>>> import numpy as np
>>> from numpy import linalg as LA
>>> np.set_printoptions(precision=3, suppress=True, linewidth=100, floatmode="fixed")
>>> J = np.load("data.npy")
>>> J
array([[ 9.983, -2.189, -3.733],
       [11.016,  1.457, -7.273],
       [ 9.453, -0.207, -4.083],
       [10.516, -1.308, -4.943],
       [10.060,  0.569, -6.402],
       [11.267, -0.423, -6.126],
       [10.289, -1.136, -4.961],
       [ 9.925,  0.464, -5.666],
       [ 9.983, -0.378, -5.687],
       [ 9.729, -0.649, -4.650],
       [ 7.523, -1.220, -5.725],
       [10.312,  0.653, -4.928],
       [11.061,  0.982, -4.570],
       [10.402, -0.799, -4.528],
       [11.546, -1.063, -4.976],
       [10.172,  1.100, -5.523],
       [ 9.817,  0.634, -4.364],
       [10.822, -0.510, -4.278],
       [10.461, -0.514, -4.724],
       [10.682, -0.061, -5.585]])
>>> O, R = LA.qr(J)
>>> R
array([[-45.990,   0.957,  22.919],
       [  0.000,  -4.137,   1.363],
       [  0.000,   0.000,  -3.813]])
>>> O.shape, R.shape
((20, 3), (3, 3))
>>> np.round(O.T @ O, 3) + 0
array([[1.000, 0.000, 0.000],
       [0.000, 1.000, 0.000],
       [0.000, 0.000, 1.000]])
>>> np.abs(np.diag(R))
array([45.990,  4.137,  3.813])
>>> np.allclose(R.T @ R, J.T @ J)
True
>>> O @ R
array([[ 9.983, -2.189, -3.733],
       [11.016,  1.457, -7.273],
       [ 9.453, -0.207, -4.083],
       [10.516, -1.308, -4.943],
       [10.060,  0.569, -6.402],
       [11.267, -0.423, -6.126],
       [10.289, -1.136, -4.961],
       [ 9.925,  0.464, -5.666],
       [ 9.983, -0.378, -5.687],
       [ 9.729, -0.649, -4.650],
       [ 7.523, -1.220, -5.725],
       [10.312,  0.653, -4.928],
       [11.061,  0.982, -4.570],
       [10.402, -0.799, -4.528],
       [11.546, -1.063, -4.976],
       [10.172,  1.100, -5.523],
       [ 9.817,  0.634, -4.364],
       [10.822, -0.510, -4.278],
       [10.461, -0.514, -4.724],
       [10.682, -0.061, -5.585]])
>>> np.round(np.trace(O @ O.T), 3)
np.float64(3.0)
